$ python -q
>>> import numpy as np
>>> import numpy.linalg as la
>>> np.set_printoptions(precision=1, suppress=True, linewidth=100, sign=" ")
>>> M = np.load("m.npy")
>>> M
array([[-1.,  0.,  0.,  0.,  0.],
       [ 0.,  1.,  0.,  0.,  0.],
       [ 0.,  0.,  1.,  0.,  0.],
       [ 0.,  0.,  0., -1.,  0.],
       [ 0.,  0.,  0.,  0.,  1.]])
>>> gram = M.T @ M
>>> print(la.svd(M, compute_uv=False) ** 2)
[ 1.  1.  1.  1.  1.]
>>> la.matrix_rank(gram)
np.int64(5)
>>> print(np.trace(gram), (M ** 2).sum())
5.0 5.0
>>> la.eigvalsh(gram)[::-1]
array([ 1.,  1.,  1.,  1.,  1.])
>>> np.prod(np.diag(M)), round(la.det(M), 1)
(np.float64(1.0), np.float64(1.0))
>>> M @ M
array([[ 1.,  0.,  0.,  0.,  0.],
       [ 0.,  1.,  0.,  0.,  0.],
       [ 0.,  0.,  1.,  0.,  0.],
       [ 0.,  0.,  0.,  1.,  0.],
       [ 0.,  0.,  0.,  0.,  1.]])
>>> [int(la.matrix_rank(la.matrix_power(M, p))) for p in range(1, 6)]
[5, 5, 5, 5, 5]
>>> evals, vecs = la.eig(M)
>>> np.sort(la.eigvals(M @ M))
array([ 1.,  1.,  1.,  1.,  1.])
>>> np.sort(la.eigvals(la.inv(M)))
array([-1., -1.,  1.,  1.,  1.])
>>> np.prod(evals)
np.float64(1.0)
>>> np.sort(la.eigvals(M.T))
array([-1., -1.,  1.,  1.,  1.])
>>> M @ vecs[:, 0] - evals[0] * vecs[:, 0]
array([ 0.,  0.,  0.,  0.,  0.])
>>> proj = np.triu(np.array([[3, -2, -3, 1, -3],
...     [2, 2, -3, 2, -3],
...     [0, 3, 3, -2, 2],
...     [2, 3, 2, 1, -3],
...     [-1, 2, -3, 2, -1]]), 1) + np.eye(5)
>>> A2 = proj @ M @ la.inv(proj)
>>> print(A2)
[[ -1.  -4. -18. -28. -66.]
 [  0.   1.   0.  -4. -12.]
 [  0.   0.   1.   4.  12.]
 [  0.   0.   0.  -1.  -6.]
 [  0.   0.   0.   0.   1.]]
>>> round(float(la.det(A2)), 1)
1.0
>>> evals, vecs = la.eigh(M)
>>> evals
array([-1., -1.,  1.,  1.,  1.])
>>> (evals > 1e-8).sum(), (evals < -1e-8).sum()
(np.int64(3), np.int64(2))
>>> print(la.svd(M, compute_uv=False))
[ 1.  1.  1.  1.  1.]
>>> vecs.T @ vecs
array([[ 1.,  0.,  0.,  0.,  0.],
       [ 0.,  1.,  0.,  0.,  0.],
       [ 0.,  0.,  1.,  0.,  0.],
       [ 0.,  0.,  0.,  1.,  0.],
       [ 0.,  0.,  0.,  0.,  1.]])
>>> W0 = np.load("w.npy")
>>> W0
array([[ 2,  3,  2,  3],
       [ 3,  3,  3,  3],
       [ 2,  3,  2,  3],
       [ 3,  3,  3,  3]])
>>> evals, vecs = la.eigh(W0)
>>> np.round(evals.sum(), 1), np.trace(W0)
(np.float64(10.0), np.int64(10))
>>> print(np.round(la.eigvalsh(W0 @ W0), 1) + 0)
[   0.     0.     1.2  122.8]
>>> vecs @ np.diag(evals) @ vecs.T
array([[ 2.,  3.,  2.,  3.],
       [ 3.,  3.,  3.,  3.],
       [ 2.,  3.,  2.,  3.],
       [ 3.,  3.,  3.,  3.]])
>>> (evals > 1e-8).sum(), (evals < -1e-8).sum()
(np.int64(1), np.int64(1))
>>> np.abs(vecs[:, -1]).round(6).argmax()
np.int64(1)
>>> np.round(la.svd(W0, compute_uv=False), 1) + 0
array([ 11.1,   1.1,   0. ,   0. ])
